$ python -q
>>> import numpy as np
>>> from numpy import linalg as LA
>>> np.set_printoptions(suppress=True, linewidth=200)
>>> rnd = lambda a: np.round(a, 2) + 0
>>> A = np.load("a.npy")
>>> print(A)
[[3 2 0 1]
 [3 1 0 1]
 [3 1 0 1]]
>>> # rows and columns are dependent
>>> print(rnd(LA.norm(A, 2) / LA.norm(A)))
0.99
>>> print(np.argsort(-LA.norm(A, axis=0).round(6), kind="stable")[:3])
[0 1 3]
>>> print(rnd(np.trace(LA.pinv(A) @ A)))
2.0
>>> print(np.allclose(A[:-1].T @ LA.lstsq(A[:-1].T, A[-1])[0], A[-1]))
True
>>> print(rnd(A @ LA.pinv(A) @ A))
[[3. 2. 0. 1.]
 [3. 1. 0. 1.]
 [3. 1. 0. 1.]]
>>> U, sig, VT = LA.svd(A)
>>> vecs = VT[:(sig > 1e-8).sum()]
>>> rng = np.random.default_rng(409)
>>> x0 = A[0] + -1 * A[1] + rng.integers(2) * np.eye(4)[0]
>>> print(x0)
[0. 1. 0. 0.]
>>> print(rnd(np.diag(vecs.T @ vecs)))
[0.9 1.  0.  0.1]
>>> print(rnd(LA.norm(x0 - vecs.T @ vecs @ x0)))
0.0
>>> print(rnd(vecs.T @ vecs))
[[0.9 0.  0.  0.3]
 [0.  1.  0.  0. ]
 [0.  0.  0.  0. ]
 [0.3 0.  0.  0.1]]
>>> z = rng.integers(0, 3, 4)
>>> X = (z[:, None] == z) * -1 + np.eye(4)
>>> print(X)
[[ 0.  0.  0.  0.]
 [ 0.  0. -1.  0.]
 [ 0. -1.  0.  0.]
 [ 0.  0.  0.  0.]]
>>> # column 3 repeats column 0
>>> print(rnd(LA.norm(X, axis=0)))
[0. 1. 1. 0.]
>>> print(X.T @ X)
[[0. 0. 0. 0.]
 [0. 1. 0. 0.]
 [0. 0. 1. 0.]
 [0. 0. 0. 0.]]
>>> print(np.unique(X.round(6), axis=0).shape)
(3, 4)
>>> print(np.allclose(X[:-1].T @ LA.lstsq(X[:-1].T, X[-1])[0], X[-1]))
True
>>> print(rnd(LA.norm(X, 2) / LA.norm(X)))
0.71
>>> print([round(float(x), 2) for x in LA.svd(X, compute_uv=False)[:3]])
[1.0, 1.0, 0.0]
>>> print(LA.matrix_rank(X, rtol=0.1))
2
>>> evals, vecs = LA.eigh(X)
>>> x0 = np.array([9, 1, -3, -9])
>>> print(np.abs(X).sum(axis=1).max(), np.abs(evals).max())
1.0 1.0
>>> print(rnd(vecs * np.abs(evals) @ vecs.T))
[[0. 0. 0. 0.]
 [0. 1. 0. 0.]
 [0. 0. 1. 0.]
 [0. 0. 0. 0.]]
>>> print((np.sign(vecs[:, -1].round(6)) == np.sign(vecs[0, -1].round(6))).astype(int))
[1 0 0 1]
>>> print(rnd(x0 @ X @ x0 / (x0 @ x0)), evals[0], evals[-1])
0.03 -1.0 1.0
